$ ipython --no-banner

In [1]: import numpy as np

In [2]: np.set_printoptions(precision=2, suppress=True, linewidth=100)

In [3]: def tidy(a):
   ...:     return np.round(a, 2) + 0
   ...: 

In [4]: r0 = np.array([0, 0, -1, 0, -2])

In [5]: J = 2 * np.eye(5) + np.outer(r0, r0)

In [6]: J
Out[6]: 
array([[2., 0., 0., 0., 0.],
       [0., 2., 0., 0., 0.],
       [0., 0., 3., 0., 2.],
       [0., 0., 0., 2., 0.],
       [0., 0., 2., 0., 6.]])

In [7]: ang = np.radians(90)

In [8]: r_ = np.eye(5)

In [9]: r_[0, 0] = r_[2, 2] = np.cos(ang)

In [10]: r_[0, 2], r_[2, 0] = -np.sin(ang), np.sin(ang)

In [11]: tidy(r_)
Out[11]: 
array([[ 0.,  0., -1.,  0.,  0.],
       [ 0.,  1.,  0.,  0.,  0.],
       [ 1.,  0.,  0.,  0.,  0.],
       [ 0.,  0.,  0.,  1.,  0.],
       [ 0.,  0.,  0.,  0.,  1.]])

In [12]: other = J @ r_.T

In [13]: tidy(np.linalg.svd(J, compute_uv=False)), tidy(np.linalg.svd(other, compute_uv=False))
Out[13]: (array([7., 2., 2., 2., 2.]), array([7., 2., 2., 2., 2.]))

In [14]: np.allclose(J @ J.T, other @ other.T)
Out[14]: True

In [15]: low = np.linalg.cholesky(J)

In [16]: print(tidy(low @ low.T))
[[2. 0. 0. 0. 0.]
 [0. 2. 0. 0. 0.]
 [0. 0. 3. 0. 2.]
 [0. 0. 0. 2. 0.]
 [0. 0. 2. 0. 6.]]

In [17]: vec = np.array([6, -2, 8, -5, -5])

In [18]: np.linalg.norm(J @ vec) <= np.linalg.norm(J, 2) * np.linalg.norm(vec) + 1e-9
Out[18]: np.True_

In [19]: np.einsum("ij,j->i", J, vec)
Out[19]: array([ 12.,  -4.,  14., -10., -14.])

In [20]: print(J @ vec)
[ 12.  -4.  14. -10. -14.]

In [21]: J @ np.ones(5)
Out[21]: array([2., 2., 5., 2., 8.])

In [22]: J[3] @ J[2]
Out[22]: np.float64(0.0)

In [23]: tidy(np.linalg.norm(J, 2))
Out[23]: np.float64(7.0)

In [24]: np.linalg.norm(J, axis=1).argmax()
Out[24]: np.int64(4)

In [25]: tidy(np.linalg.norm(J, 1)), tidy(np.linalg.norm(J, np.inf))
Out[25]: (np.float64(8.0), np.float64(8.0))

In [26]: tidy(np.linalg.norm(J[3], 1)), tidy(np.linalg.norm(J[3], np.inf))
Out[26]: (np.float64(2.0), np.float64(2.0))

In [27]: print(tidy(np.linalg.norm(J) ** 2 / np.linalg.norm(J, 2) ** 2))
1.33

In [28]: tidy(np.linalg.norm(J, axis=1))
Out[28]: array([2.  , 2.  , 3.61, 2.  , 6.32])

In [29]: data = np.loadtxt("w.csv", delimiter=",")

In [30]: data
Out[30]: 
array([[ 0.68, -0.16, -0.44, -0.16],
       [ 0.51, -0.12, -0.33, -0.12],
       [-0.85,  0.2 ,  0.55,  0.2 ],
       [ 2.38, -0.56, -1.54, -0.56],
       [ 1.36, -0.32, -0.88, -0.32],
       [ 3.06, -0.72, -1.98, -0.72]])

In [31]: U, sig, vt = np.linalg.svd(data)

In [32]: vecs = vt[:(sig > 1e-8).sum()]

In [33]: rng = np.random.default_rng(6557)

In [34]: vec = data[0] + 2 * data[2] + rng.integers(2) * np.eye(4)[2]

In [35]: tidy(vec)
Out[35]: array([-1.02,  0.24,  0.66,  0.24])

In [36]: np.allclose(vecs.T @ vecs @ vec, vec)
Out[36]: True

In [37]: tidy(np.linalg.norm(vec - vecs.T @ vecs @ vec))
Out[37]: np.float64(0.0)

In [38]: print(np.linalg.matrix_rank(np.vstack([data, vec])))
1

In [39]: U, sig, vt = np.linalg.svd(data)

In [40]: np.argmax(sig[:-1] / (sig[1:] + 1e-6)) + 1
Out[40]: np.int64(1)

In [41]: tidy(sig)
Out[41]: array([5.29, 0.  , 0.  , 0.  ])

In [42]: other = U[:, :1] @ np.diag(sig[:1]) @ vt[:1]

In [43]: tidy(np.linalg.norm(data - other) / np.linalg.norm(data))
Out[43]: np.float64(0.0)

In [44]: r = np.linalg.matrix_rank(data)

In [45]: r
Out[45]: np.int64(1)

In [46]: ns = np.linalg.svd(data)[2][r:].T

In [47]: print(ns.shape)
(4, 3)

In [48]: data.reshape(6, 5)
Traceback (most recent call last):
  Cell In[48], line 1
    data.reshape(6, 5)
ValueError: cannot reshape array of size 24 into shape (6,5)


In [49]: data.ravel(order="F")
Out[49]: 
array([ 0.68,  0.51, -0.85,  2.38,  1.36,  3.06, -0.16, -0.12,  0.2 , -0.56, -0.32, -0.72, -0.44,
       -0.33,  0.55, -1.54, -0.88, -1.98, -0.16, -0.12,  0.2 , -0.56, -0.32, -0.72])

In [50]: data.reshape(-1, 2)
Out[50]: 
array([[ 0.68, -0.16],
       [-0.44, -0.16],
       [ 0.51, -0.12],
       [-0.33, -0.12],
       [-0.85,  0.2 ],
       [ 0.55,  0.2 ],
       [ 2.38, -0.56],
       [-1.54, -0.56],
       [ 1.36, -0.32],
       [-0.88, -0.32],
       [ 3.06, -0.72],
       [-1.98, -0.72]])

In [51]: t3 = data.reshape(6, 2, -1)

In [52]: print(np.einsum("ihd,jhd->hij", t3, t3).shape)
(2, 6, 6)

In [53]: tidy(t3.sum(axis=1))
Out[53]: 
array([[ 0.24, -0.32],
       [ 0.18, -0.24],
       [-0.3 ,  0.4 ],
       [ 0.84, -1.12],
       [ 0.48, -0.64],
       [ 1.08, -1.44]])

In [54]: tidy(np.einsum("ihd,ihd->ih", t3, t3))
Out[54]: 
array([[0.49, 0.22],
       [0.27, 0.12],
       [0.76, 0.34],
       [5.98, 2.69],
       [1.95, 0.88],
       [9.88, 4.44]])

In [55]: t3[:, 0]
Out[55]: 
array([[ 0.68, -0.16],
       [ 0.51, -0.12],
       [-0.85,  0.2 ],
       [ 2.38, -0.56],
       [ 1.36, -0.32],
       [ 3.06, -0.72]])
